$ python3 -q
>>> import numpy as np
>>> import numpy.linalg as la
>>> np.set_printoptions(precision=1, suppress=True, linewidth=140)
>>> tidy = lambda a: np.round(a, 1) + 0
>>> arr = np.load("out19.npy")
>>> arr
array([[0, 9, 2, 5],
       [4, 8, 8, 9],
       [0, 9, 2, 5],
       [4, 8, 4, 0]])
>>> rank = la.matrix_rank(arr)
>>> rank
np.int64(3)
>>> ns = la.svd(arr)[2][rank:].T
>>> [int(la.matrix_rank(arr[:i])) for i in range(1, len(arr) + 1)]
[1, 2, 2, 3]
>>> [int(la.matrix_rank(np.delete(arr, i, axis=0))) for i in range(4)]
[3, 2, 3, 2]
>>> [int(la.matrix_rank(arr[:, :j + 1])) for j in range(4)]
[1, 2, 3, 3]
>>> tidy(ns[:, 0] / ns[np.abs(ns[:, 0]).round(6).argmax(), 0])
array([ 1. ,  0. , -1. ,  0.4])
>>> print(tidy(arr @ ns))
[[0.]
 [0.]
 [0.]
 [0.]]
>>> Uu, sig, VT = la.svd(arr, full_matrices=False)
>>> tidy(sig)
array([21.8,  5.9,  5.4,  0. ])
>>> tidy(Uu.T @ Uu)
array([[1., 0., 0., 0.],
       [0., 1., 0., 0.],
       [0., 0., 1., 0.],
       [0., 0., 0., 1.]])
>>> np.allclose(Uu * sig @ VT, arr)
True
>>> (sig > 1e-8).sum()
np.int64(3)
>>> E = np.loadtxt("m.csv", delimiter=",")
>>> E
array([[3., 1., 0., 0.],
       [0., 3., 1., 0.],
       [0., 0., 3., 1.],
       [0., 0., 0., 3.]])
>>> rng = np.random.default_rng(6047)
>>> labels = rng.permutation(4)
>>> labels
array([0, 3, 1, 2])
>>> Y = E[labels][:, labels]
>>> print(Y)
[[3. 0. 1. 0.]
 [0. 3. 0. 0.]
 [0. 0. 3. 1.]
 [0. 1. 0. 3.]]
>>> tidy(np.sort(np.abs(la.eigvals(Y))))
array([3., 3., 3., 3.])
>>> W0 = np.load("run9.npy")
>>> print(W0)
[[-2 -6  2]
 [ 0  0  0]
 [ 1 -3  1]]
>>> Uu, sig, VT = la.svd(W0)
>>> print(tidy(sig))
[7.2 1.8 0. ]
>>> Y = Uu[:, :2] @ np.diag(sig[:2]) @ VT[:2]
>>> print(la.matrix_rank(W0, rtol=0.05))
2
>>> tidy(la.norm(W0 - Y, 2)), sig[2]
(np.float64(0.0), np.float64(0.0))
>>> print(tidy(Y))
[[-2. -6.  2.]
 [ 0.  0.  0.]
 [ 1. -3.  1.]]
>>> print(tidy(np.abs(W0 - Y).max()))
0.0
